$ python -q
>>> import numpy as np
>>> import numpy.linalg as la
>>> np.set_printoptions(precision=3, suppress=True, linewidth=100, sign=" ")
>>> data = np.load("sample0.npy")
>>> print(data)
[[ 1.     0.2    0.04   0.008  0.002]
 [ 0.2    1.     0.2    0.04   0.008]
 [ 0.04   0.2    1.     0.2    0.04 ]
 [ 0.008  0.04   0.2    1.     0.2  ]
 [ 0.002  0.008  0.04   0.2    1.   ]]
>>> # equal to its transpose
>>> q = data.astype(float).copy()
>>> for j in range(5):
...     q[:, j] -= q[:, :j] @ (q[:, :j].T @ q[:, j])
...     q[:, j] /= la.norm(q[:, j])
... 
>>> print(q.round(3) + 0)
[[ 0.98  -0.2    0.     0.     0.   ]
 [ 0.196  0.96  -0.2    0.     0.   ]
 [ 0.039  0.192  0.96  -0.2    0.   ]
 [ 0.008  0.038  0.192  0.961 -0.196]
 [ 0.002  0.008  0.038  0.192  0.981]]
>>> evals, evecs = la.eig(data)
>>> print(np.round(np.prod(evals), 3))
0.849
>>> print(np.round(data @ evecs[:, 0] - evals[0] * evecs[:, 0], 3) + 0)
[ 0.  0.  0.  0.  0.]
>>> print(np.trace(data))
5.0
>>> print((data + data.T) / 2)
[[ 1.     0.2    0.04   0.008  0.002]
 [ 0.2    1.     0.2    0.04   0.008]
 [ 0.04   0.2    1.     0.2    0.04 ]
 [ 0.008  0.04   0.2    1.     0.2  ]
 [ 0.002  0.008  0.04   0.2    1.   ]]
>>> print(round(float(np.abs(la.eigvals(data)).max()), 3))
1.399
>>> print(la.matrix_power(data, 3))
[[ 1.128  0.642  0.252  0.083  0.025]
 [ 0.642  1.252  0.675  0.259  0.083]
 [ 0.252  0.675  1.259  0.675  0.252]
 [ 0.083  0.259  0.675  1.252  0.642]
 [ 0.025  0.083  0.252  0.642  1.128]]
>>> print(np.allclose(data, data.T))
True
>>> print(np.sort(np.abs(la.eigvals(data))))
[ 0.696  0.786  0.948  1.172  1.399]
>>> q, evecs = la.qr(data[:, :4])[0], la.qr(data[:, 4:])[0]
>>> sv = la.svd(q.T @ evecs, compute_uv=False)
>>> print(sv)
[ 0.386]
>>> print(np.degrees(np.arccos(sv.clip(0, 1))))
[ 67.27]
>>> W0 = np.loadtxt("arr.csv", delimiter=",")
>>> print(W0)
[[  6.113  20.552   6.772]
 [  6.93    3.259   8.201]
 [ 16.884 -12.756   6.187]
 [-14.488  -5.89   24.744]
 [ 14.636   1.603  26.699]
 [ 10.529 -13.267  -8.612]
 [ -4.401  14.336  -3.542]
 [ -7.69   13.66    4.225]
 [-41.074  23.283  12.715]
 [ 10.734  14.25    6.731]
 [  0.619  28.411  21.9  ]
 [ -6.606  16.634   7.641]
 [ -1.52   36.281   8.467]
 [-12.349  19.969   1.393]
 [-47.1   -23.639  -2.321]
 [ -9.478  -4.467   4.089]
 [-26.167 -36.468 -43.365]
 [  6.1     3.421  21.832]
 [  1.659 -16.832  30.333]
 [ 29.075  44.065  -5.25 ]
 [ 12.325   8.48   -6.824]
 [ 29.302  -0.264   6.162]
 [ 12.458 -16.286  22.202]
 [-10.615 -34.578  -2.331]
 [ 10.351  25.855   7.395]]
>>> Xc = W0 - W0.mean(axis=0)
>>> evecs = la.svd(Xc)[2][:1]
>>> A2 = Xc - Xc @ evecs.T @ evecs
>>> print(la.norm(A2, axis=1).round(6).argmax())
8
>>> print(np.cov(Xc @ evecs.T, rowvar=False))
535.2726333272852
>>> print((Xc @ evecs.T).std(axis=0))
[ 22.669]
